$ python -q
>>> import numpy as np
>>> np.set_printoptions(precision=2, suppress=True, linewidth=140)
>>> m1 = np.loadtxt("x.csv", delimiter=",")
>>> m1
array([[-1.,  2., -2.,  0.],
       [ 2., -1.,  2., -2.],
       [-2.,  2., -1.,  2.],
       [ 0., -2.,  2., -1.]])
>>> Uu, s, Vt = np.linalg.svd(m1, full_matrices=False)
>>> np.cumsum(s ** 2) / np.sum(s ** 2)
array([0.85, 0.95, 0.98, 1.  ])
>>> np.allclose(Uu * s @ Vt, m1)
True
>>> round(float(np.sqrt((s ** 2).sum())), 2), round(float(np.linalg.norm(m1)), 2)
(6.63, 6.63)
>>> np.round(Uu.T @ Uu, 2) + 0
array([[1., 0., 0., 0.],
       [0., 1., 0., 0.],
       [0., 0., 1., 0.],
       [0., 0., 0., 1.]])
>>> (s > 1e-8).sum()
np.int64(4)
>>> evals, V = np.linalg.eigh(m1)
>>> np.unique(evals.round(6) + 0, return_counts=True)[1]
array([1, 1, 1, 1])
>>> evals
array([-6.12, -1.  ,  1.  ,  2.12])
>>> np.linalg.eigvalsh(m1 + 2 * np.eye(4))
array([-4.12,  1.  ,  3.  ,  4.12])
>>> np.round(V.T @ m1 @ V, 2) + 0
array([[-6.12,  0.  ,  0.  ,  0.  ],
       [ 0.  , -1.  ,  0.  ,  0.  ],
       [ 0.  ,  0.  ,  1.  ,  0.  ],
       [ 0.  ,  0.  ,  0.  ,  2.12]])
>>> data = np.load("case16.npy")
>>> data
array([[0.1 , 0.03, 0.17, 0.24, 0.03, 0.03],
       [0.03, 0.01, 0.06, 0.08, 0.01, 0.01],
       [0.17, 0.06, 0.29, 0.41, 0.06, 0.06],
       [0.24, 0.08, 0.41, 0.57, 0.08, 0.08],
       [0.03, 0.01, 0.06, 0.08, 0.01, 0.01],
       [0.03, 0.01, 0.06, 0.08, 0.01, 0.01]])
>>> other = data / np.sqrt((data ** 2).mean(axis=1, keepdims=True))
>>> np.linalg.matrix_rank(other) == np.linalg.matrix_rank(data)
np.True_
>>> other[1]
array([0.79, 0.26, 1.32, 1.85, 0.26, 0.26])
>>> round(float(np.linalg.norm(data, 2) / np.linalg.norm(data)), 2)
1.0
>>> np.linalg.matrix_rank(data, rtol=0.1)
np.int64(1)
>>> np.linalg.cond(data) > 100
np.True_
>>> w1 = np.array([[3, 2, 1], [2, 0, 0], [3, 3, 0], [1, 2, 1], [0, 3, 1], [3, 1, 0]])
>>> coef = np.array([1, 3, 1])
>>> hid = np.maximum(data @ w1 + coef, 0)
>>> (hid > 0).astype(int)
array([[1, 1, 1],
       [1, 1, 1],
       [1, 1, 1],
       [1, 1, 1],
       [1, 1, 1],
       [1, 1, 1]])
>>> hid
array([[2.26, 4.36, 1.38],
       [1.42, 3.45, 1.13],
       [3.09, 5.27, 1.64],
       [3.93, 6.17, 1.9 ],
       [1.42, 3.45, 1.13],
       [1.42, 3.45, 1.13]])
>>> Z = np.array([[1, 1, 2], [0, 0, 0], [0, 2, 0]])
>>> w1 @ Z
array([[3, 5, 6],
       [2, 2, 4],
       [3, 3, 6],
       [1, 3, 2],
       [0, 2, 0],
       [3, 3, 6]])
>>> hid @ Z
array([[2.26, 5.02, 4.51],
       [1.42, 3.67, 2.84],
       [3.09, 6.37, 6.19],
       [3.93, 7.72, 7.86],
       [1.42, 3.67, 2.84],
       [1.42, 3.67, 2.84]])
>>> Uu, s, Vt = np.linalg.svd(data)
>>> V = Vt[:(s > 1e-8).sum()]
>>> rng = np.random.default_rng(99371)
>>> x = data[5] + 4 * data[2] + rng.integers(2) * np.eye(6)[0]
>>> x
array([1.73, 0.24, 1.22, 1.71, 0.24, 0.24])
>>> np.allclose(V.T @ V @ x, x)
False
>>> F = np.loadtxt("mat.csv", delimiter=",")
>>> F
array([[ 0.,  1.,  0.,  1.,  1.,  0.,  0.,  3.,  1.,  1.],
       [ 0.,  0.,  0.,  1.,  4.,  1.,  3.,  0.,  4.,  0.],
       [ 0.,  1.,  0.,  0.,  0.,  2.,  0.,  5.,  0.,  3.],
       [ 5.,  0.,  0.,  0.,  1., 10.,  0.,  0.,  0.,  0.],
       [ 0.,  5.,  0.,  0.,  0.,  0.,  0.,  8.,  0., 10.],
       [ 0.,  5.,  0.,  2.,  0.,  0.,  0.,  6.,  1.,  8.],
       [ 0.,  5.,  0.,  1.,  0.,  0.,  0.,  7.,  0.,  9.],
       [ 5.,  0.,  0.,  0.,  1., 10.,  0.,  0.,  0.,  0.],
       [ 0.,  1.,  0.,  3.,  3.,  0.,  4.,  1.,  5.,  0.],
       [ 0.,  0.,  0.,  1.,  2.,  0.,  1.,  1.,  2.,  0.],
       [ 4.,  0.,  0.,  0.,  2.,  8.,  0.,  0.,  0.,  0.],
       [ 0.,  5.,  0.,  6.,  4.,  0.,  8.,  2.,  9.,  4.],
       [ 4.,  0.,  0.,  0.,  0.,  9.,  0.,  1.,  0.,  0.],
       [ 0.,  3.,  0.,  0.,  0.,  0.,  0.,  6.,  0.,  6.],
       [ 0.,  3.,  0.,  1.,  0.,  0.,  0.,  5.,  0.,  5.],
       [ 1.,  0.,  0.,  0.,  3.,  3.,  1.,  0.,  2.,  0.],
       [ 7.,  0.,  0.,  0.,  0., 14.,  0.,  1.,  0.,  0.],
       [ 0.,  5.,  0.,  2.,  0.,  0.,  0.,  6.,  1.,  8.],
       [ 0.,  1.,  0.,  0.,  0.,  0.,  0.,  4.,  0.,  2.],
       [ 0.,  3.,  0.,  3.,  2.,  0.,  3.,  3.,  4.,  3.],
       [ 0.,  1.,  0.,  3.,  3.,  0.,  4.,  1.,  5.,  0.],
       [ 0.,  0.,  0.,  1.,  3.,  0.,  2.,  0.,  3.,  0.],
       [ 0.,  5.,  0.,  6.,  4.,  0.,  8.,  2.,  9.,  4.],
       [ 0.,  1.,  0.,  4.,  4.,  0.,  6.,  0.,  7.,  0.],
       [ 0.,  1.,  0.,  4.,  4.,  0.,  6.,  0.,  7.,  0.],
       [ 2.,  0.,  0.,  0.,  2.,  5.,  0.,  0.,  0.,  0.],
       [ 0.,  5.,  0.,  2.,  0.,  0.,  0.,  6.,  1.,  8.],
       [ 0.,  1.,  0.,  3.,  3.,  0.,  4.,  1.,  5.,  0.],
       [ 0.,  0.,  0.,  0.,  2.,  2.,  0.,  0.,  1.,  0.],
       [ 0.,  3.,  0.,  5.,  4.,  0.,  7.,  1.,  8.,  1.],
       [ 3.,  0.,  0.,  0.,  3.,  6.,  0.,  0.,  1.,  0.],
       [ 0.,  5.,  0.,  0.,  0.,  0.,  0.,  8.,  0., 10.],
       [ 0.,  5.,  0.,  5.,  3.,  0.,  6.,  3.,  7.,  5.],
       [ 2.,  0.,  0.,  0.,  4.,  4.,  2.,  0.,  3.,  0.],
       [ 1.,  0.,  0.,  0.,  3.,  3.,  1.,  0.,  2.,  0.],
       [ 0.,  5.,  0.,  1.,  0.,  0.,  0.,  7.,  0.,  9.],
       [ 0.,  3.,  0.,  2.,  1.,  0.,  1.,  4.,  2.,  4.],
       [ 2.,  0.,  0.,  0.,  4.,  4.,  2.,  0.,  3.,  0.]])
>>> rk = np.linalg.matrix_rank(F)
>>> rk
np.int64(9)
>>> N = np.linalg.svd(F)[2][rk:].T
>>> [int(np.linalg.matrix_rank(np.delete(F, i, axis=0))) for i in range(38)]
[9, 9, 9, 9, 9, 9, 9, 9, 9, 9, 9, 9, 9, 9, 9, 9, 9, 9, 9, 9, 9, 9, 9, 9, 9, 9, 9, 9, 9, 9, 9, 9, 9, 9, 9, 9, 9, 9]
>>> [int(np.linalg.matrix_rank(F[:, :j + 1])) for j in range(10)]
[1, 2, 2, 3, 4, 5, 6, 7, 8, 9]
>>> N.shape
(10, 1)
>>> np.linalg.matrix_rank(F.T @ F), np.linalg.matrix_rank(F @ F.T)
(np.int64(9), np.int64(9))
>>> [int(np.linalg.matrix_rank(F[:i])) for i in range(1, len(F) + 1)]
[1, 2, 3, 4, 5, 6, 7, 7, 8, 9, 9, 9, 9, 9, 9, 9, 9, 9, 9, 9, 9, 9, 9, 9, 9, 9, 9, 9, 9, 9, 9, 9, 9, 9, 9, 9, 9, 9]
>>> r0 = np.array([-3, -1, 3, -1, 3, -1, -2])
>>> A = -3 * np.eye(7) + np.outer(r0, r0)
>>> A
array([[ 6.,  3., -9.,  3., -9.,  3.,  6.],
       [ 3., -2., -3.,  1., -3.,  1.,  2.],
       [-9., -3.,  6., -3.,  9., -3., -6.],
       [ 3.,  1., -3., -2., -3.,  1.,  2.],
       [-9., -3.,  9., -3.,  6., -3., -6.],
       [ 3.,  1., -3.,  1., -3., -2.,  2.],
       [ 6.,  2., -6.,  2., -6.,  2.,  1.]])
>>> other = F + rng.integers(-2, 3, (38, 9)) @ rng.integers(-2, 3, (9, 10))
>>> other
array([[  2.,   4.,   6.,   8.,   6.,  -1.,  -2.,  -3.,   7.,   4.],
       [  7.,  -2.,  -3.,   2.,   1.,  -2.,  -7.,  -2.,  12.,   3.],
       [ -9.,   8.,   0.,  -2.,   5.,  10.,   4.,  -6., -10.,   5.],
       [  7.,   0.,  -2.,  -3.,   4.,  10.,  -6.,   0.,   2.,   0.],
       [  4.,   9.,   4.,  -1.,  -4.,   5.,  -7.,   7.,   8.,   7.],
       [  2.,   0.,  -6.,  -2.,   3.,  -8.,  -9.,  15.,   8.,  -7.],
       [  0.,   9.,   6.,  -1.,  -4.,   1.,   0.,   8.,   0.,  10.],
       [  0.,   8.,   2.,   5.,  15.,   7.,   3.,  -6.,  -2.,   2.],
       [  5.,   0.,   7.,   1.,  13.,  -3.,  -6.,  -3.,  17.,  -8.],
       [  4.,   3.,   4.,  -4.,   1.,   0.,  -5.,   0.,  10.,  -6.],
       [  8.,  -7.,  -5.,  -4.,  -6.,  10.,  -5.,   7.,   2.,  -3.],
       [ -1.,   6.,   3.,   7.,   8.,  -2.,   6.,   7.,  13.,  -5.],
       [  5.,   3.,   2.,   3., -10.,   6.,   4.,   8.,  -1.,   5.],
       [ -1.,   1.,   8.,  -8.,  -4.,  12.,  -1.,   4.,   0.,  -2.],
       [  5.,   0.,   3.,  -1.,  -6.,   2., -12.,   5.,   8.,   1.],
       [  6.,   5.,   2.,  -2.,  -7.,   2.,  -7.,  -5.,   8.,   4.],
       [  4.,   3.,   2.,  -5.,  -5.,  24.,   5.,   0.,  -5.,  -1.],
       [ -3.,   7.,   4.,  -9.,   4.,  13.,  -3.,   9.,   0.,  -4.],
       [ -4.,   5.,  -4.,   1.,   8.,  -4.,   1.,   0.,  -2.,   0.],
       [ -5.,   8.,   0.,   7.,   2.,   8.,  10.,   3.,  -2.,   6.],
       [-10.,   9.,   6.,   2.,   5.,  14.,  17.,  -2.,  -9.,   5.],
       [ -6.,   3.,   1.,   6.,  16.,   1.,  10.,   3.,  -3.,   1.],
       [  1.,  11.,   7.,   3.,   8.,   6.,   4.,  -4.,  11.,   7.],
       [ -7.,   6.,   6.,  -3.,  19.,   1.,   5.,   4.,   6., -16.],
       [  0.,   3.,   1.,   6.,  11.,   3.,   4.,  -2.,  10.,  -2.],
       [  4.,   0.,   6.,   4.,   2.,   4.,   8.,   0.,   1.,   5.],
       [ -7.,   8.,   0.,  11.,   3.,   1.,  10.,   5.,  -6.,  11.],
       [  5., -10.,  -8.,   1.,   2., -12.,  -6.,  12.,  13., -12.],
       [ -1.,  -4.,   2.,   9.,   1.,   2.,  12.,  -6.,  -6.,  15.],
       [  1.,   2.,  -6.,   6., -10.,   2.,   9.,   0.,   4.,   9.],
       [  2.,  -2.,  -5.,  -7.,   7.,   3.,  -8.,   8.,   3., -13.],
       [ -1.,   3.,  -1.,  -6.,  -4.,   8.,  -1.,   6.,  -3.,   8.],
       [ -4.,  12.,   1.,  -4.,  -2.,   4.,   6.,  10.,   3.,  -2.],
       [ 14., -10.,  -2.,  -2.,  -8.,  -4.,  -9.,   2.,  15.,   0.],
       [  2.,   5.,   2.,   2.,   4.,   9.,  -1., -12.,   3.,   8.],
       [  4.,   6.,   7.,   4.,   4.,   0.,  -7.,  -2.,   7.,  13.],
       [  2.,   5.,  -1.,   2., -11.,   3.,   2.,   1.,   1.,  11.],
       [  4.,  -7.,  -3.,   5.,   4.,  -4.,   7.,  -1.,   2.,   6.]])
>>> np.linalg.matrix_rank(other - F, tol=1e-8)
np.int64(9)
